In [1]: import numpy as np

In [2]: from numpy import linalg as LA

In [3]: np.set_printoptions(precision=1, suppress=True, linewidth=140, floatmode="fixed")

In [4]: E = np.loadtxt("m.csv", delimiter=",")

In [5]: print(E)
[[-0.1  1.5  0.5 -0.4  0.9]
 [ 1.9 -0.3  0.3 -0.3  1.3]
 [ 0.4 -0.1  0.7  1.2  0.6]
 [ 1.2  0.3 -1.1  2.3  1.8]
 [-0.7 -0.1  0.2 -0.3  1.8]
 [ 0.7  0.9 -0.1  0.7 -0.8]
 [-0.9 -1.6  0.8 -1.3  0.6]
 [-1.7  1.1 -1.8 -0.9  0.6]
 [-0.7 -0.4  1.0  0.4 -1.1]
 [ 0.2 -1.2  1.1 -0.3 -1.7]
 [-1.1  0.4  0.6 -0.1 -0.3]
 [ 1.6 -0.9  0.4  0.9  0.5]
 [-1.0 -0.8 -1.1 -0.2 -0.7]
 [-0.5  1.4 -1.5  0.9  0.8]
 [-1.5 -0.7 -1.4 -0.8  0.2]
 [ 0.0 -0.5  1.3 -1.1 -0.1]
 [ 1.5  0.2  1.2 -0.8  0.6]
 [ 0.3 -0.2  0.0 -2.6  1.5]
 [ 0.4  2.1 -1.8 -0.5 -0.6]
 [-1.0 -0.6 -1.0 -1.1 -0.3]
 [ 1.0  0.0 -0.3  1.8  1.3]
 [ 0.0 -0.3  0.5 -0.7 -0.2]
 [-2.2 -0.7  1.3  0.8  1.7]
 [-0.9 -0.7  0.4 -0.8  1.7]
 [-1.6  0.4  0.2  1.4  0.0]
 [ 1.5 -5.7  0.0  0.9  0.9]
 [ 0.1 -0.5  0.1  0.8  1.0]]

In [6]: Y = E / LA.norm(E, axis=1, keepdims=True)

In [7]: gram = Y @ Y.T

In [8]: print(gram[10].round(1) + 0)
[ 0.3 -0.7 -0.2 -0.6  0.1 -0.1  0.2  0.3  0.6  0.2  1.0 -0.7  0.1  0.0  0.2  0.3 -0.3 -0.1 -0.1  0.2 -0.6  0.2  0.5  0.2  0.6 -0.5 -0.3]

In [9]: print(np.argwhere(np.triu(np.abs(gram) > 0.95, 1)))
[[ 3 20]
 [15 21]]

In [10]: print(np.round(np.degrees(np.arccos(np.clip(gram[10, 14], -1, 1))), 1))
79.9

In [11]: print(LA.norm(Y, axis=1))
[1.0 1.0 1.0 1.0 1.0 1.0 1.0 1.0 1.0 1.0 1.0 1.0 1.0 1.0 1.0 1.0 1.0 1.0 1.0 1.0 1.0 1.0 1.0 1.0 1.0 1.0 1.0]

In [12]: Xc = E - E.mean(axis=0)

In [13]: left, s, Vh = LA.svd(Xc, full_matrices=False)

In [14]: print(np.searchsorted(np.cumsum(s ** 2) / (s ** 2).sum(), 0.9) + 1)
5

In [15]: print(np.round(Xc.mean(axis=0), 1) + 0)
[0.0 0.0 0.0 0.0 0.0]

In [16]: print(np.abs(left[:, 0]).argmax())
25

In [17]: print(round((s ** 2).sum() ** 2 / (s ** 4).sum(), 1))
4.2

In [18]: print(s)
[7.5 6.2 5.0 4.7 4.4]
